$ python3 -q
>>> import numpy as np
>>> from numpy import linalg as LA
>>> np.set_printoptions(suppress=True, linewidth=160)
>>> def tidy(a):
...     return np.round(a, 2) + 0
... 
>>> m1 = np.load("sample15.npy")
>>> m1
array([[ 10, -19,  -4,   2,   5,   0, -15,  11,  -2, -10,  -2,  14, -10,  -5,   4],
       [-19,  41,   2,   6,  -6,   0,  32, -30,   1,   5,  -6, -21,  19,  20, -16],
       [ -4,   2,   8, -12,  -6,   0,   2,   6,   4,  20,  12, -12,   4, -10,   8],
       [  2,   6, -12,  20,   8,   0,   4, -16,  -6, -30, -20,  14,  -2,  20, -16],
       [  5,  -6,  -6,   8,   5,   0,  -5,  -1,  -3, -15,  -8,  11,  -5,   5,  -4],
       [  0,   0,   0,   0,   0,   0,   0,   0,   0,   0,   0,   0,   0,   0,   0],
       [-15,  32,   2,   4,  -5,   0,  25, -23,   1,   5,  -4, -17,  15,  15, -12],
       [ 11, -30,   6, -16,  -1,   0, -23,  29,   3,  15,  16,   5, -11, -25,  20],
       [ -2,   1,   4,  -6,  -3,   0,   1,   3,   2,  10,   6,  -6,   2,  -5,   4],
       [-10,   5,  20, -30, -15,   0,   5,  15,  10,  50,  30, -30,  10, -25,  20],
       [ -2,  -6,  12, -20,  -8,   0,  -4,  16,   6,  30,  20, -14,   2, -20,  16],
       [ 14, -21, -12,  14,  11,   0, -17,   5,  -6, -30, -14,  26, -14,   5,  -4],
       [-10,  19,   4,  -2,  -5,   0,  15, -11,   2,  10,   2, -14,  10,   5,  -4],
       [ -5,  20, -10,  20,   5,   0,  15, -25,  -5, -25, -20,   5,   5,  25, -20],
       [  4, -16,   8, -16,  -4,   0, -12,  20,   4,  20,  16,  -4,  -4, -20,  16]])
>>> tidy(LA.det(m1))
np.float64(0.0)
>>> np.allclose(m1, m1.T)
True
>>> np.allclose(m1 @ m1.T, m1.T @ m1)
True
>>> tidy(np.abs(LA.eigvals(m1)).max())
np.float64(157.9)
>>> E = np.diag(3 * np.array([-2, -1, 1, 3, 1])) + np.array([[3, -3, 1, 3, 0],
...     [0, -2, -2, 0, 1],
...     [-1, -1, 2, -1, 1],
...     [1, -2, 2, 2, 3],
...     [-2, 2, 3, 3, 1]])
>>> E
array([[-3, -3,  1,  3,  0],
       [ 0, -5, -2,  0,  1],
       [-1, -1,  5, -1,  1],
       [ 1, -2,  2, 11,  3],
       [-2,  2,  3,  3,  4]])
>>> np.allclose(E @ E.T, E.T @ E)
False
>>> np.trace(E)
np.int64(12)
>>> (E - E.T) / 2
array([[ 0. , -1.5,  1. ,  1. ,  1. ],
       [ 1.5,  0. , -0.5,  1. , -0.5],
       [-1. ,  0.5,  0. , -1.5, -1. ],
       [-1. , -1. ,  1.5,  0. ,  0. ],
       [-1. ,  0.5,  1. ,  0. ,  0. ]])
>>> np.allclose(E, E.T)
False
>>> tidy(np.sort(np.abs(LA.eigvals(E))))
array([ 3.01,  3.51,  5.48,  6.25, 11.73])
